% python3 -q
>>> import numpy as np
>>> np.set_printoptions(precision=2, suppress=True, linewidth=120)
>>> K = np.loadtxt("m.csv", delimiter=",")
>>> K
array([[-0.42,  0.58, -0.04,  0.02],
       [-0.08, -0.07,  0.03, -0.74],
       [ 0.27, -0.16, -0.84, -0.16],
       [-0.04,  0.23,  0.24, -0.35],
       [-0.76, -0.14, -0.23,  0.03],
       [ 0.  , -0.57,  0.39, -0.18],
       [ 0.15, -0.04,  0.14,  0.48],
       [ 0.38,  0.49,  0.07, -0.18]])
>>> x = np.array([4, 4, -1, 4])
>>> rhs = K @ x
>>> np.linalg.lstsq(K, rhs)[0]
array([ 4.,  4., -1.,  4.])
>>> np.round(np.linalg.pinv(K) @ K, 2) + 0
array([[1., 0., 0., 0.],
       [0., 1., 0., 0.],
       [0., 0., 1., 0.],
       [0., 0., 0., 1.]])
>>> rhs
array([ 0.74, -3.59,  0.66, -0.89, -3.25, -3.41,  2.24,  2.66])
>>> np.linalg.solve(K.T @ K, K.T @ rhs)
array([ 4.,  4., -1.,  4.])
>>> rng = np.random.default_rng(5853)
>>> rhs = rhs + 0.05 * rng.normal(size=8)
>>> rhs
array([ 0.77, -3.59,  0.67, -0.84, -3.24, -3.41,  2.19,  2.71])
>>> c, *_ = np.linalg.lstsq(K, rhs)
>>> c.round()
array([ 4.,  4., -1.,  4.])
>>> round(float(np.linalg.norm(rhs - K @ c)), 2)
0.05
>>> np.round(K.T @ (rhs - K @ c), 2) + 0
array([0., 0., 0., 0.])
>>> c
array([ 3.99,  4.05, -1.01,  3.95])
>>> X = np.load("case10.npy")
>>> X
array([[0.5 , 0.5 , 0.  , 0.  , 0.  , 0.  ],
       [0.  , 0.5 , 0.  , 0.5 , 0.  , 0.  ],
       [0.  , 0.  , 0.67, 0.  , 0.  , 0.33],
       [0.  , 0.  , 0.  , 0.5 , 0.5 , 0.  ],
       [0.  , 0.33, 0.  , 0.  , 0.67, 0.  ],
       [0.  , 0.  , 0.5 , 0.  , 0.  , 0.5 ]])
>>> # splits into 2 blocks
>>> np.round(np.linalg.matrix_power(X, 100), 2) + 0
array([[0.  , 0.28, 0.  , 0.28, 0.43, 0.  ],
       [0.  , 0.28, 0.  , 0.28, 0.43, 0.  ],
       [0.  , 0.  , 0.6 , 0.  , 0.  , 0.4 ],
       [0.  , 0.28, 0.  , 0.28, 0.43, 0.  ],
       [0.  , 0.28, 0.  , 0.28, 0.43, 0.  ],
       [0.  , 0.  , 0.6 , 0.  , 0.  , 0.4 ]])
>>> np.linalg.matrix_power(X, 2)
array([[0.25, 0.5 , 0.  , 0.25, 0.  , 0.  ],
       [0.  , 0.25, 0.  , 0.5 , 0.25, 0.  ],
       [0.  , 0.  , 0.61, 0.  , 0.  , 0.39],
       [0.  , 0.17, 0.  , 0.25, 0.58, 0.  ],
       [0.  , 0.39, 0.  , 0.17, 0.45, 0.  ],
       [0.  , 0.  , 0.58, 0.  , 0.  , 0.42]])
>>> p = np.eye(6)[4]
>>> for _ in range(6):
...     p = p @ X
...     print(p.round(2))
... 
[0.   0.33 0.   0.   0.67 0.  ]
[0.   0.39 0.   0.16 0.45 0.  ]
[0.   0.34 0.   0.28 0.38 0.  ]
[0.   0.3  0.   0.31 0.39 0.  ]
[0.   0.28 0.   0.3  0.42 0.  ]
[0.   0.28 0.   0.29 0.43 0.  ]
